$ python -q
>>> import numpy as np
>>> import numpy.linalg as la
>>> np.set_printoptions(suppress=True, linewidth=140)
>>> rnd = lambda a: np.round(a, 2) + 0
>>> sig = 3 * 0.2 ** np.arange(3)
>>> rng = np.random.default_rng(76467)
>>> J = rng.normal(size=(29, 3)) * rng.permutation(sig)
>>> print(rnd(J))
[[-1.57  0.09 -0.84]
 [-3.82 -0.16 -0.38]
 [ 1.82 -0.09 -1.32]
 [ 1.8   0.   -0.68]
 [-2.52  0.07 -1.28]
 [-1.62 -0.04  0.06]
 [-2.2  -0.02  0.43]
 [-1.93 -0.01 -0.29]
 [ 0.65 -0.21  0.69]
 [-0.34  0.04 -0.78]
 [-2.98  0.11 -0.72]
 [-0.25 -0.09 -0.11]
 [-0.3   0.19  0.07]
 [ 4.69 -0.02 -1.5 ]
 [-2.12 -0.23  0.32]
 [-2.52 -0.17 -0.94]
 [ 4.31  0.25 -0.52]
 [-3.56 -0.07  1.16]
 [-4.63 -0.11  1.31]
 [ 5.34  0.13 -0.32]
 [-1.99 -0.17 -0.28]
 [-1.48 -0.16 -0.63]
 [-0.63  0.13  0.29]
 [-0.08  0.03  0.37]
 [ 0.01  0.16  1.16]
 [ 1.18 -0.15  0.14]
 [-0.28 -0.12 -0.51]
 [-0.16  0.27  0.33]
 [-1.29 -0.01  0.07]]
>>> z = J[:, 0] > np.median(J[:, 0])
>>> u = J[z].mean(axis=0) - J[~z].mean(axis=0)
>>> print((((J - J.mean(axis=0)) @ u > 0) == z).mean())
1.0
>>> print(np.argsort(-np.abs(u).round(6), kind="stable"))
[0 2 1]
>>> W0 = np.load("run8.npy")
>>> print(rnd(W0))
[[-0.31  0.23  0.82  0.06  0.27 -0.32]
 [ 0.22 -0.17 -0.05  0.84  0.46  0.1 ]
 [-0.22 -0.83 -0.07 -0.1   0.07 -0.5 ]
 [ 0.34 -0.32  0.28 -0.46  0.49  0.5 ]
 [ 0.83  0.04  0.18 -0.03 -0.2  -0.48]
 [ 0.   -0.37  0.46  0.27 -0.65  0.39]]
>>> print(rnd(W0 @ W0.T))
[[1. 0. 0. 0. 0. 0.]
 [0. 1. 0. 0. 0. 0.]
 [0. 0. 1. 0. 0. 0.]
 [0. 0. 0. 1. 0. 0.]
 [0. 0. 0. 0. 1. 0.]
 [0. 0. 0. 0. 0. 1.]]
>>> print(rnd(la.pinv(W0)))
[[-0.31  0.22 -0.22  0.34  0.83  0.  ]
 [ 0.23 -0.17 -0.83 -0.32  0.04 -0.37]
 [ 0.82 -0.05 -0.07  0.28  0.18  0.46]
 [ 0.06  0.84 -0.1  -0.46 -0.03  0.27]
 [ 0.27  0.46  0.07  0.49 -0.2  -0.65]
 [-0.32  0.1  -0.5   0.5  -0.48  0.39]]
>>> print(rnd(la.norm(W0, axis=0)))
[1. 1. 1. 1. 1. 1.]
>>> mat = np.loadtxt("case4.csv", delimiter=",")
>>> print(mat)
[[-3.  0.  3.  0.  0.  0.  0.  0.  0.]
 [ 1.  1.  0.  0.  0.  0.  0.  0.  0.]
 [ 0.  3.  2.  0.  0.  0.  0.  0.  0.]
 [ 0.  0.  0.  3.  0.  0. -3. -1.  0.]
 [ 0.  0.  0.  0.  0.  0.  0.  0. -3.]
 [ 0.  0.  0. -2.  0. -3.  0. -2.  0.]
 [ 0.  0.  0. -3.  0.  3.  2.  2.  0.]
 [ 0.  0.  0. -1.  0. -1.  3. -3.  0.]
 [ 0.  0.  0.  0.  3.  0.  0.  0.  1.]]
>>> # 3 blocks once reordered
>>> z = rng.permutation(9)
>>> print(z)
[3 0 6 1 8 2 7 4 5]
>>> Y = mat[z][:, z]
>>> print(np.allclose(Y, mat))
False
>>> print(np.diag(Y))
[ 3. -3.  2.  1.  1.  2. -3.  0. -3.]
>>> print(Y)
[[ 3.  0. -3.  0.  0.  0. -1.  0.  0.]
 [ 0. -3.  0.  0.  0.  3.  0.  0.  0.]
 [-3.  0.  2.  0.  0.  0.  2.  0.  3.]
 [ 0.  1.  0.  1.  0.  0.  0.  0.  0.]
 [ 0.  0.  0.  0.  1.  0.  0.  3.  0.]
 [ 0.  0.  0.  3.  0.  2.  0.  0.  0.]
 [-1.  0.  3.  0.  0.  0. -3.  0. -1.]
 [ 0.  0.  0.  0. -3.  0.  0.  0.  0.]
 [-2.  0.  0.  0.  0.  0. -2.  0. -3.]]
>>> left, sig, VT = la.svd(Y, full_matrices=False)
>>> print(rnd(sig / sig[0]))
[1.   0.89 0.73 0.55 0.51 0.4  0.39 0.18 0.03]
>>> print(rnd(np.abs(VT[0])))
[0.69 0.   0.66 0.   0.   0.   0.17 0.   0.26]
>>> print((sig > 1e-8).sum())
9
>>> print(rnd(np.cumsum(sig ** 2) / np.sum(sig ** 2)))
[0.31 0.55 0.72 0.81 0.89 0.94 0.99 1.   1.  ]
>>> print(rnd(left.T @ Y @ VT.T))
[[6.44 0.   0.   0.   0.   0.   0.   0.   0.  ]
 [0.   5.72 0.   0.   0.   0.   0.   0.   0.  ]
 [0.   0.   4.69 0.   0.   0.   0.   0.   0.  ]
 [0.   0.   0.   3.54 0.   0.   0.   0.   0.  ]
 [0.   0.   0.   0.   3.31 0.   0.   0.   0.  ]
 [0.   0.   0.   0.   0.   2.54 0.   0.   0.  ]
 [0.   0.   0.   0.   0.   0.   2.54 0.   0.  ]
 [0.   0.   0.   0.   0.   0.   0.   1.13 0.  ]
 [0.   0.   0.   0.   0.   0.   0.   0.   0.19]]
>>> print(np.allclose(left * sig @ VT, Y))
True
>>> print(rnd(sig))
[6.44 5.72 4.69 3.54 3.31 2.54 2.54 1.13 0.19]
>>> print(rnd(np.sqrt((sig ** 2).sum())), rnd(la.norm(Y)))
11.58 11.58
>>> print(np.abs(left[:, 0]).round(6).argmax())
2
>>> print(rnd(left.T @ left))
[[1. 0. 0. 0. 0. 0. 0. 0. 0.]
 [0. 1. 0. 0. 0. 0. 0. 0. 0.]
 [0. 0. 1. 0. 0. 0. 0. 0. 0.]
 [0. 0. 0. 1. 0. 0. 0. 0. 0.]
 [0. 0. 0. 0. 1. 0. 0. 0. 0.]
 [0. 0. 0. 0. 0. 1. 0. 0. 0.]
 [0. 0. 0. 0. 0. 0. 1. 0. 0.]
 [0. 0. 0. 0. 0. 0. 0. 1. 0.]
 [0. 0. 0. 0. 0. 0. 0. 0. 1.]]
>>> print((mat != 0).astype(int))
[[1 0 1 0 0 0 0 0 0]
 [1 1 0 0 0 0 0 0 0]
 [0 1 1 0 0 0 0 0 0]
 [0 0 0 1 0 0 1 1 0]
 [0 0 0 0 0 0 0 0 1]
 [0 0 0 1 0 1 0 1 0]
 [0 0 0 1 0 1 1 1 0]
 [0 0 0 1 0 1 1 1 0]
 [0 0 0 0 1 0 0 0 1]]
>>> print(rnd(np.sort(la.eigvals(mat).real)))
[-5.45 -2.4  -0.93 -0.93 -0.44  0.5   0.5   2.84  6.32]
>>> print((la.matrix_power((mat != 0) + (mat.T != 0) + np.eye(9), 9) > 0).astype(int))
[[1 1 1 0 0 0 0 0 0]
 [1 1 1 0 0 0 0 0 0]
 [1 1 1 0 0 0 0 0 0]
 [0 0 0 1 0 1 1 1 0]
 [0 0 0 0 1 0 0 0 1]
 [0 0 0 1 0 1 1 1 0]
 [0 0 0 1 0 1 1 1 0]
 [0 0 0 1 0 1 1 1 0]
 [0 0 0 0 1 0 0 0 1]]
>>> E = np.load("m.npy")
>>> print(E)
[[ 0  0  0]
 [ 0  0 -1]
 [ 0  2  0]
 [ 1  0 -1]]
>>> q, r_ = la.qr(E)
>>> print(q.T @ q)
[[1. 0. 0.]
 [0. 1. 0.]
 [0. 0. 1.]]
>>> print(abs(r_[0, 0]), rnd(la.norm(E[:, 0])))
1.0 1.0
>>> q, evecs = la.qr(E[:, :1])[0], la.qr(E[:, 1:])[0]
>>> sig = la.svd(q.T @ evecs, compute_uv=False)
>>> print(rnd(sig))
[0.71]
>>> print((sig > 0.9).sum())
0
>>> print(rnd(np.degrees(np.arccos(sig.clip(0, 1)))))
[45.]
>>> print(rnd(la.norm(E, 2)))
2.0
>>> print(la.norm(E, axis=1).argmax())
2
>>> print(rnd(la.norm(E[0] - E[2])))
2.0
>>> print(rnd(la.norm(E, 1)), rnd(la.norm(E, np.inf)))
2.0 2.0
>>> vec = np.array([-5, 4, -3])
>>> rhs = E @ vec
>>> print(rnd(la.lstsq(E, rhs)[0]))
[-5.  4. -3.]
>>> print(rnd(la.solve(E.T @ E, E.T @ rhs)))
[-5.  4. -3.]
>>> rhs = rhs + 0.05 * rng.normal(size=4)
>>> print(rnd(rhs))
[ 0.02  2.99  7.95 -1.91]
>>> coef, *_ = la.lstsq(E, rhs)
>>> print(rnd(coef))
[-4.89  3.97 -2.99]
>>> print(rnd(la.norm(rhs - E @ coef)))
0.02
>>> arr = np.load("sample8.npy")
>>> print(arr)
[[16 14  2]
 [56 49  7]
 [72 63  9]]
>>> cov = arr.T @ arr
>>> print((arr @ arr.T).shape)
(3, 3)
>>> print(la.matrix_rank(cov))
1
>>> print(np.allclose(cov, cov.T))
True
>>> print(np.trace(cov), (arr ** 2).sum())
15276 15276
>>> z = rng.permutation(3)
>>> print(z)
[0 2 1]
>>> Y = arr[z][:, z]
>>> print(np.allclose(Y, arr))
False
>>> print(np.diag(Y))
[16  9 49]
>>> print(rnd(np.sort(np.abs(la.eigvals(Y)))))
[ 0.  0. 74.]
>>> print(rnd(la.det(Y)), rnd(la.det(arr[z])))
0.0 0.0
>>> Y = arr / la.norm(arr, axis=1, keepdims=True)
>>> cov = Y @ Y.T
>>> print(cov[2])
[1. 1. 1.]
>>> print((np.abs(cov) > 0.9).astype(int))
[[1 1 1]
 [1 1 1]
 [1 1 1]]
>>> print(np.argwhere(np.triu(np.abs(cov) > 0.95, 1)))
[[0 1]
 [0 2]
 [1 2]]
>>> print(rnd(la.norm(Y, axis=1)))
[1. 1. 1.]
>>> K = np.load("dump.npy")
>>> print(K)
[[0 1 0 1 1 0]
 [1 0 0 1 1 1]
 [0 0 0 0 0 0]
 [1 1 0 0 1 1]
 [1 1 0 1 0 0]
 [0 1 0 1 0 0]]
>>> u = np.array([1, 1])
>>> print(rnd(np.convolve(W0[5], u)))
[ 0.   -0.37  0.09  0.72 -0.39 -0.26  0.39]
>>> print(rnd(np.polyval(u, W0[5])))
[1.   0.63 1.46 1.27 0.35 1.39]
>>> print(rnd(np.correlate(W0[5], W0[1], "full")))
[ 0.   -0.04 -0.13 -0.07  0.46  0.   -0.53  0.41  0.15 -0.21  0.09]
>>> rank = la.matrix_rank(K)
>>> print(rank)
5
>>> N = la.svd(K)[2][rank:].T
>>> print([int(la.matrix_rank(K[:i])) for i in range(1, len(K) + 1)])
[1, 2, 2, 3, 4, 5]
>>> print(rnd(N[:, 0] / N[np.abs(N[:, 0]).round(6).argmax(), 0]))
[0. 0. 1. 0. 0. 0.]
>>> vals, evecs = la.eigh(K)
>>> print(rnd(la.svd(K, compute_uv=False)))
[3.32 1.68 1.   1.   0.36 0.  ]
>>> print(rnd(evecs @ np.diag(vals) @ evecs.T))
[[0. 1. 0. 1. 1. 0.]
 [1. 0. 0. 1. 1. 1.]
 [0. 0. 0. 0. 0. 0.]
 [1. 1. 0. 0. 1. 1.]
 [1. 1. 0. 1. 0. 0.]
 [0. 1. 0. 1. 0. 0.]]
>>> print(rnd(evecs.T @ K @ evecs))
[[-1.68  0.    0.    0.    0.    0.  ]
 [ 0.   -1.    0.    0.    0.    0.  ]
 [ 0.    0.   -1.    0.    0.    0.  ]
 [ 0.    0.    0.    0.    0.    0.  ]
 [ 0.    0.    0.    0.    0.36  0.  ]
 [ 0.    0.    0.    0.    0.    3.32]]
>>> data = np.cumsum(np.array([[-9, -1, -9, 8, -3, -3, -7, 6],
...     [-8, -2, 1, -3, -4, 0, -8, -8],
...     [-9, 8, 1, -8, -6, 8, 7, 5],
...     [-9, 6, 2, 2, 3, -1, -1, 6],
...     [3, 6, -8, -3, 8, -8, -9, -1],
...     [-9, -1, -1, -9, 3, 9, -4, -6],
...     [-2, 4, 8, -6, 0, 9, -5, 5],
...     [-3, -6, 2, 3, -7, 6, -1, -5],
...     [-5, 5, -8, -7, 5, 2, -6, 5],
...     [6, -3, -9, -3, 1, 7, -4, 4],
...     [3, -6, -6, 9, -5, -1, -8, -2],
...     [6, 0, -4, 0, 0, 7, -1, 0],
...     [-5, 9, 1, 4, -3, -2, -5, 1],
...     [9, -6, -7, 1, 6, -4, -5, 4],
...     [0, 1, -5, 5, -7, 4, -8, 5],
...     [-7, -6, 6, -8, -6, -9, 1, -6],
...     [3, -2, -8, -1, 2, -9, -5, 2],
...     [-7, -4, 4, 0, -5, 0, -3, 8]]), axis=0)
>>> print(data)
[[ -9  -1  -9   8  -3  -3  -7   6]
 [-17  -3  -8   5  -7  -3 -15  -2]
 [-26   5  -7  -3 -13   5  -8   3]
 [-35  11  -5  -1 -10   4  -9   9]
 [-32  17 -13  -4  -2  -4 -18   8]
 [-41  16 -14 -13   1   5 -22   2]
 [-43  20  -6 -19   1  14 -27   7]
 [-46  14  -4 -16  -6  20 -28   2]
 [-51  19 -12 -23  -1  22 -34   7]
 [-45  16 -21 -26   0  29 -38  11]
 [-42  10 -27 -17  -5  28 -46   9]
 [-36  10 -31 -17  -5  35 -47   9]
 [-41  19 -30 -13  -8  33 -52  10]
 [-32  13 -37 -12  -2  29 -57  14]
 [-32  14 -42  -7  -9  33 -65  19]
 [-39   8 -36 -15 -15  24 -64  13]
 [-36   6 -44 -16 -13  15 -69  15]
 [-43   2 -40 -16 -18  15 -72  23]]
>>> Y = np.c_[data[:, :2] @ np.array([[1, -2], [0, -2]]), np.array([3, 0, 1, -3, 3, -2, 1, 0, 2, -2, -3, 1, -1, -2, -2, 1, 2, 1])]
>>> print(Y)
[[ -9  20   3]
 [-17  40   0]
 [-26  42   1]
 [-35  48  -3]
 [-32  30   3]
 [-41  50  -2]
 [-43  46   1]
 [-46  64   0]
 [-51  64   2]
 [-45  58  -2]
 [-42  64  -3]
 [-36  52   1]
 [-41  44  -1]
 [-32  38  -2]
 [-32  36  -2]
 [-39  62   1]
 [-36  60   2]
 [-43  82   1]]
>>> print(rnd(la.lstsq(data, Y[:, 0])[0]))
[1. 0. 0. 0. 0. 0. 0. 0.]
>>> vec = np.array([0, 3, 0])
>>> rhs = J @ vec
>>> print(rnd(la.pinv(J) @ J))
[[1. 0. 0.]
 [0. 1. 0.]
 [0. 0. 1.]]
>>> print(rnd(rhs))
[ 0.28 -0.48 -0.28 -0.01  0.2  -0.13 -0.05 -0.03 -0.62  0.11  0.32 -0.27  0.56 -0.07 -0.7  -0.5   0.76 -0.21 -0.32  0.4  -0.5  -0.47  0.38
  0.1   0.48 -0.44 -0.35  0.82 -0.04]
>>> print(rnd(la.lstsq(J, rhs)[0]))
[0. 3. 0.]
>>> try:
...     la.solve(J, rhs)
... except la.LinAlgError as e:
...     print(e)
... 
Last 2 dimensions of the array must be square
>>> rhs = rhs + 0.05 * rng.normal(size=29)
>>> print(rnd(rhs))
[ 0.32 -0.47 -0.22 -0.03  0.05 -0.09 -0.13 -0.01 -0.7   0.08  0.28 -0.25  0.47 -0.06 -0.76 -0.53  0.75 -0.16 -0.41  0.37 -0.53 -0.41  0.38
  0.03  0.46 -0.41 -0.38  0.88 -0.09]
>>> coef, *_ = la.lstsq(J, rhs)
>>> print(rnd(coef))
[0.01 2.98 0.  ]
>>> print(rnd(la.norm(rhs - J @ coef)))
0.28
